% python3 -q
>>> import numpy as np
>>> from numpy import linalg as LA
>>> np.set_printoptions(precision=3, suppress=True, linewidth=140)
>>> rnd = lambda a: np.round(a, 3) + 0
>>> data = np.load("out7.npy")
>>> data
array([[ 0,  1,  2, -2, -2,  3, -1,  2,  1,  0,  2, -4, -4],
       [-1,  0,  3,  5,  0, -1,  2, -3, -1,  0,  0,  5,  3],
       [-2, -3,  0, -1, -3,  2, -1, -2, -1, -2, -1,  1, -3],
       [ 2, -5,  1,  0, -3, -1, -4,  6,  2,  5,  1, -4, -3],
       [ 2,  0,  3,  3,  0,  0,  1,  1, -1, -3, -2,  0,  5],
       [-3,  1, -2,  1,  0,  0,  3,  2, -1, -1,  3,  3,  1],
       [ 1, -2,  1,  4, -1, -3,  0,  0, -4, -1, -1,  1, -6],
       [-2,  3,  2, -6, -1, -2,  0,  0,  1,  5, -5, -2, -3],
       [-1,  1,  1, -2,  1,  1,  4, -1,  0,  2,  3,  1, -3],
       [ 0,  0,  2, -5,  3,  1,  1, -5, -2,  0, -2, -1,  3],
       [-2,  0,  1, -1,  2, -3,  1,  5, -3,  2,  0, -1,  3],
       [ 4, -5, -1,  4,  0, -3, -1,  2, -1,  1,  1,  0,  4],
       [ 4, -3,  3,  3, -5, -1,  6,  3,  3, -3, -3, -4,  0]])
>>> U, s, Vt = LA.svd(data)
>>> V = Vt[:(s > 1e-8).sum()]
>>> rng = np.random.default_rng(450049)
>>> vec = data[8] + -3 * data[3] + rng.integers(2) * np.eye(13)[5]
>>> vec
array([ -7.,  16.,  -2.,  -2.,  10.,   5.,  16., -19.,  -6., -13.,   0.,  13.,   6.])
>>> np.allclose(V.T @ V @ vec, vec)
False
>>> rnd(LA.norm(vec - V.T @ V @ vec))
np.float64(0.555)
>>> LA.matrix_rank(np.vstack([data, vec]))
np.int64(13)
>>> M2 = data + rng.integers(-2, 3, (13, 12)) @ rng.integers(-2, 3, (12, 13))
>>> M2
array([[ -8,   0,   6,  -1,   4,  10,  10,   4,  12,   2,   0,  -2, -15],
       [ -5,  -3,   1,   3, -13,  -9,   1,   0,  -3,   3,   0,  13,   5],
       [-15, -13,   1,  -2, -15,  -1,  -6,  -1,   3,  -8,   6,  -1,  -8],
       [ -5, -13,   4,  13,   1,   0,  -4,   6,  11,   9,   5,  -3, -14],
       [ -7, -10,  16,   0,  -3,   0,   2,   5,  -6,   7,  -5,   9,  -2],
       [-19,  -3,   0,   4, -13, -13,  -8,   4,   7,   5,  22,   3,  -2],
       [  3,  -3,   1,   0,  -5,   0,   4,  -5,   3, -10, -10,   0,   0],
       [ 12,  10,  -6,  -4,  -3, -12,  -5,  -7,  -7,   6,  -4,   0,  10],
       [ -4,   0,   0,  -6,  -5,   0,   2,   2,  -4,   4,   5,   3,   4],
       [ -7,  -5,  -3,   2,  -1,  -2,   4,  -5,  16,  -1,  -4,  -3,   5],
       [-12, -17,   7,   2,  -6,   2,  -5,  17,  -2,  -4,  -4,  -5,   7],
       [ 12,   6,  -3,   6,   8,  -6,   5,   6,   3,  -3,  -2,   4,   8],
       [ 11,   6,   8,   1, -13,  -8,   0,   6,  -4, -13,   3,   5,   3]])
>>> LA.matrix_rank(M2 - data, tol=1e-8)
np.int64(12)
>>> rnd(LA.svd(M2 - data, compute_uv=False))
array([52.74 , 41.741, 29.761, 28.126, 20.063, 18.127, 15.653, 11.935,  7.582,  4.06 ,  2.844,  0.826,  0.   ])
>>> vec = np.array([0, 0, 3, 2, 1, 0, 1, 1, 1, 2, 2, 0, 0])
>>> h = np.maximum(M2 @ vec, 0)
>>> np.maximum(M2 @ (3 * vec), 0)
array([150,   0,   0, 240, 150, 156,   0,   0,   3,   0,  39,  45,   0])
>>> h
array([50,  0,  0, 80, 50, 52,  0,  0,  1,  0, 13, 15,  0])
>>> W = np.array([[-1, -1, -1, -2, 2, 0],
...     [-1, 2, 1, -2, 3, 1],
...     [-2, -1, -2, -1, -3, 2],
...     [-1, -1, -1, -3, -1, 3],
...     [2, 3, -3, -1, -1, -2],
...     [1, 0, 1, -2, 2, 3],
...     [2, 1, -2, 3, 2, 1],
...     [-2, 0, 1, 2, 3, 0],
...     [-1, 2, 3, -2, 1, 0],
...     [-2, -1, 2, -2, -3, -2],
...     [3, -2, 0, 2, 2, 3],
...     [1, 3, -3, 0, -1, 3],
...     [3, 1, -2, -2, -3, 2]])
>>> b = np.array([-1, -3, -2, 0, 0, 0])
>>> hid = np.maximum(data @ W + b, 0)
>>> LA.matrix_rank(hid)
np.int64(6)
>>> rnd((hid > 0).mean(axis=0))
array([0.462, 0.308, 0.385, 0.692, 0.308, 0.538])
>>> W2 = np.array([[3, -1, 3],
...     [-1, 1, -3],
...     [2, 1, -3],
...     [0, 3, 0],
...     [-3, 0, 0],
...     [-1, 0, 3]])
>>> hid @ W2
array([[ -30,   60,  -99],
       [ -10,   -5,  138],
       [   7,   50,   -6],
       [  90,   57, -135],
       [ -14,   -4,   90],
       [ -10,   57,  120],
       [   0,   48,    0],
       [  58,   44, -105],
       [ -19,   51,   39],
       [  59,  -13,   39],
       [   0,   57,    0],
       [   5,   -3,   21],
       [ -69,   35,   24]])
>>> (hid @ W2).round(6).argmax(axis=1)
array([1, 2, 1, 0, 2, 2, 1, 0, 1, 0, 1, 2, 1])
>>> W @ W2
array([[-10,  -7,   3],
       [-13,  -2,  -9],
       [ -2,  -4,   9],
       [ -4, -10,  12],
       [  2,  -5,   0],
       [ -4,  -6,   9],
       [ -6,   6,  12],
       [-13,   9,  -9],
       [ -2,   0, -18],
       [ 10,  -3, -15],
       [  2,   1,  24],
       [ -6,  -1,  12],
       [ 11, -10,  18]])
>>> U, s, Vt = LA.svd(data)
>>> np.argmax(s[:-1] / (s[1:] + 1e-6)) + 1
np.int64(12)
>>> M2 = U[:, :12] @ np.diag(s[:12]) @ Vt[:12]
>>> LA.matrix_rank(M2)
np.int64(12)
>>> LA.matrix_rank(data, rtol=0.05)
np.int64(12)
>>> M = np.loadtxt("data.csv", delimiter=",")
>>> M
array([[14.,  0., 26.,  5.,  0.,  0.],
       [ 6.,  0.,  0.,  0., 14., 27.],
       [37.,  0., 26., 14.,  0.,  0.],
       [15.,  0.,  0.,  0.,  0.,  0.],
       [ 0.,  0.,  0.,  0., 31.,  0.],
       [ 0.,  5.,  3., 30.,  2.,  0.],
       [14.,  0.,  0.,  0.,  0., 23.],
       [ 0.,  8.,  0.,  0.,  6., 42.],
       [ 0.,  0., 13.,  0.,  4.,  0.],
       [10.,  0., 10.,  0.,  0.,  0.],
       [ 0.,  1.,  0.,  0.,  0., 10.],
       [ 9.,  0.,  5.,  0.,  0.,  2.],
       [13.,  0., 18.,  6.,  0.,  0.],
       [ 0.,  0.,  0.,  0.,  0.,  0.],
       [ 0.,  0.,  0.,  0.,  0., 33.],
       [ 0.,  7.,  0.,  0.,  7., 42.],
       [ 0.,  0.,  0.,  0.,  0.,  3.],
       [13.,  0., 14., 35.,  0.,  0.],
       [ 0.,  5.,  0., 26.,  5.,  0.],
       [12., 10.,  0., 13.,  0., 40.],
       [ 0.,  0.,  0.,  0., 23.,  0.],
       [16.,  0.,  0.,  0.,  0., 11.],
       [ 0.,  1.,  0.,  0., 23., 22.],
       [ 0.,  0.,  0.,  0., 17.,  0.],
       [ 4.,  0.,  0.,  0.,  0.,  0.],
       [21., 16., 10., 37.,  0., 37.],
       [ 0.,  0.,  0.,  0., 32.,  0.],
       [ 2.,  0.,  0.,  0.,  7.,  0.],
       [35.,  0., 18., 42.,  0.,  0.],
       [27.,  7.,  7.,  7.,  0., 37.],
       [ 1.,  0.,  0.,  0.,  0., 15.],
       [ 0.,  0.,  0.,  0.,  7.,  6.],
       [ 8., 10.,  0., 12.,  0., 37.],
       [ 0., 12.,  0.,  0., 10., 44.],
       [ 0.,  0.,  1.,  0.,  0., 15.],
       [ 6.,  0.,  2.,  0.,  0.,  0.],
       [ 0.,  9.,  0., 19.,  2., 13.],
       [ 0.,  0.,  0.,  0.,  0.,  3.],
       [38.,  2., 22., 37.,  0.,  2.],
       [ 0.,  1.,  0.,  0.,  0., 12.],
       [ 0.,  0.,  0.,  0.,  0., 18.],
       [ 0.,  0., 15.,  0.,  0.,  0.],
       [15., 11.,  0.,  3.,  0., 54.]])
>>> Ac = M - M.mean(axis=0)
>>> V = LA.svd(Ac)[2][:5]
>>> M2 = Ac - Ac @ V.T @ V
>>> rnd(LA.norm(M2) / LA.norm(Ac))
np.float64(0.08)
>>> rnd(np.diag(V.T @ V))
array([0.991, 0.083, 0.999, 0.969, 1.   , 0.959])
>>> rnd(np.cov(Ac @ V.T, rowvar=False))
array([[292.695,   0.   ,   0.   ,   0.   ,   0.   ],
       [  0.   , 244.054,   0.   ,   0.   ,   0.   ],
       [  0.   ,   0.   ,  71.817,   0.   ,   0.   ],
       [  0.   ,   0.   ,   0.   ,  53.466,   0.   ],
       [  0.   ,   0.   ,   0.   ,   0.   ,  19.424]])
>>> M2 = np.c_[M[:, :2] @ np.array([[3, 2], [2, -3]]), np.array([0, -1, 0, -1, 1, 0, 0, -2, 1, -2, -2, 1, -1, -2, -1, -2, 0, 0, 1, 0, 0, -2, -2, 2, -2, 0, -2, 2, 0, 2, -1, -1, 1, 1, -1, -2, -1, -1, 1, 2, -1, -1, 2])]
>>> M2
array([[ 42.,  28.,   0.],
       [ 18.,  12.,  -1.],
       [111.,  74.,   0.],
       [ 45.,  30.,  -1.],
       [  0.,   0.,   1.],
       [ 10., -15.,   0.],
       [ 42.,  28.,   0.],
       [ 16., -24.,  -2.],
       [  0.,   0.,   1.],
       [ 30.,  20.,  -2.],
       [  2.,  -3.,  -2.],
       [ 27.,  18.,   1.],
       [ 39.,  26.,  -1.],
       [  0.,   0.,  -2.],
       [  0.,   0.,  -1.],
       [ 14., -21.,  -2.],
       [  0.,   0.,   0.],
       [ 39.,  26.,   0.],
       [ 10., -15.,   1.],
       [ 56.,  -6.,   0.],
       [  0.,   0.,   0.],
       [ 48.,  32.,  -2.],
       [  2.,  -3.,  -2.],
       [  0.,   0.,   2.],
       [ 12.,   8.,  -2.],
       [ 95.,  -6.,   0.],
       [  0.,   0.,  -2.],
       [  6.,   4.,   2.],
       [105.,  70.,   0.],
       [ 95.,  33.,   2.],
       [  3.,   2.,  -1.],
       [  0.,   0.,  -1.],
       [ 44., -14.,   1.],
       [ 24., -36.,   1.],
       [  0.,   0.,  -1.],
       [ 18.,  12.,  -2.],
       [ 18., -27.,  -1.],
       [  0.,   0.,  -1.],
       [118.,  70.,   1.],
       [  2.,  -3.,   2.],
       [  0.,   0.,  -1.],
       [  0.,   0.,  -1.],
       [ 67.,  -3.,   2.]])
>>> rnd(LA.lstsq(M, M2[:, 0])[0])
array([3., 2., 0., 0., 0., 0.])
>>> LA.matrix_rank(M2)
np.int64(3)
>>> rnd(LA.norm(M2 - M @ LA.lstsq(M, M2)[0], axis=0))
array([0.   , 0.   , 8.377])
>>> LA.matrix_rank(np.c_[M, M2])
np.int64(7)
>>> rnd(np.abs(LA.svd(M2)[2][-1]))
array([0.004, 0.005, 1.   ])
>>> round(np.log10(LA.cond(M2)))
2
>>> [round(float(x), 3) for x in LA.svd(M2, compute_uv=False)[:3]]
[307.535, 106.46, 8.798]
>>> Ac = M - M.mean(axis=0)
>>> U, s, Vt = LA.svd(Ac, full_matrices=False)
>>> np.abs(U[:, 0]).argmax()
np.int64(42)
>>> LA.matrix_rank(Ac)
np.int64(6)
>>> rnd(s)
array([110.875, 101.244,  54.921,  47.387,  28.562,  13.57 ])
>>> np.searchsorted(np.cumsum(s ** 2) / (s ** 2).sum(), 0.9) + 1
np.int64(4)
>>> rnd(s ** 2 / (s ** 2).sum())
array([0.427, 0.356, 0.105, 0.078, 0.028, 0.006])
>>> rnd((s ** 2).sum() ** 2 / (s ** 4).sum())
np.float64(3.061)
>>> K = np.load("mat.npy")
>>> K
array([[-0.7,  2. , -5. , -1. , -1. , -5. ,  1. , -5. ,  3. , -3. , -3. , -1. ,  1. ,  5. ,  3. , -3. ],
       [-4. , -3.7,  0. , -3. , -2. ,  0. , -2. ,  4. ,  5. ,  4. ,  0. , -2. , -5. ,  1. , -4. ,  0. ],
       [ 5. ,  5. ,  0.3, -5. , -1. ,  0. ,  2. ,  0. ,  0. ,  4. ,  3. , -2. ,  2. ,  2. , -5. , -2. ],
       [-3. ,  5. , -1. , -2.7,  0. ,  2. ,  5. , -5. ,  3. ,  5. , -2. , -5. , -5. ,  0. ,  0. , -2. ],
       [ 2. ,  0. ,  1. ,  0. , -4.7,  0. , -3. ,  0. ,  0. ,  1. ,  0. , -3. , -3. , -2. , -4. , -5. ],
       [ 4. ,  0. ,  3. , -2. , -5. ,  1.3,  0. ,  4. ,  2. , -1. , -2. ,  3. , -5. , -1. , -1. ,  4. ],
       [ 4. , -1. ,  2. ,  2. , -3. ,  4. ,  0.3, -4. , -1. ,  0. , -4. ,  1. , -1. ,  0. ,  5. ,  5. ],
       [ 4. , -1. ,  4. , -5. ,  5. ,  3. ,  3. ,  1.3, -2. , -3. , -1. ,  1. , -2. ,  5. ,  2. , -1. ],
       [ 4. ,  3. ,  4. ,  5. ,  4. ,  1. ,  0. , -2. ,  3.3,  4. ,  3. ,  2. ,  2. ,  0. ,  1. ,  5. ],
       [-4. ,  1. ,  5. , -4. ,  2. ,  2. ,  5. , -4. ,  3. , -3.7,  1. , -1. ,  4. ,  2. ,  4. ,  1. ],
       [ 3. ,  2. ,  5. ,  2. , -2. , -1. , -2. , -4. , -4. , -2. , -3.7, -2. ,  4. ,  1. ,  0. ,  5. ],
       [ 2. , -2. ,  3. , -1. , -3. , -3. , -5. ,  1. , -1. ,  1. ,  0. , -1.7,  4. ,  5. , -2. ,  5. ],
       [ 1. , -1. ,  5. ,  1. ,  4. ,  3. ,  2. ,  0. , -4. ,  1. ,  5. , -1. , -3.7,  0. , -5. ,  1. ],
       [-2. , -3. , -4. , -5. ,  0. ,  2. ,  3. ,  0. , -3. , -1. ,  4. ,  3. ,  0. ,  2.3, -5. ,  0. ],
       [-4. , -5. , -3. ,  5. ,  5. , -5. , -4. , -3. , -3. , -1. , -5. ,  3. , -2. ,  1. , -4.7,  0. ],
       [-1. ,  2. , -5. , -1. , -1. , -5. ,  1. , -5. ,  3. , -3. , -3. , -1. ,  1. ,  5. ,  3. , -2.7]])
>>> rnd(np.sort(np.abs(LA.eigvals(K))))
array([ 0.3  ,  0.785,  0.785,  3.568,  6.059,  6.059,  7.752,  8.522,  8.522,  9.009,  9.009, 10.269, 10.269, 10.846, 13.087, 13.087])
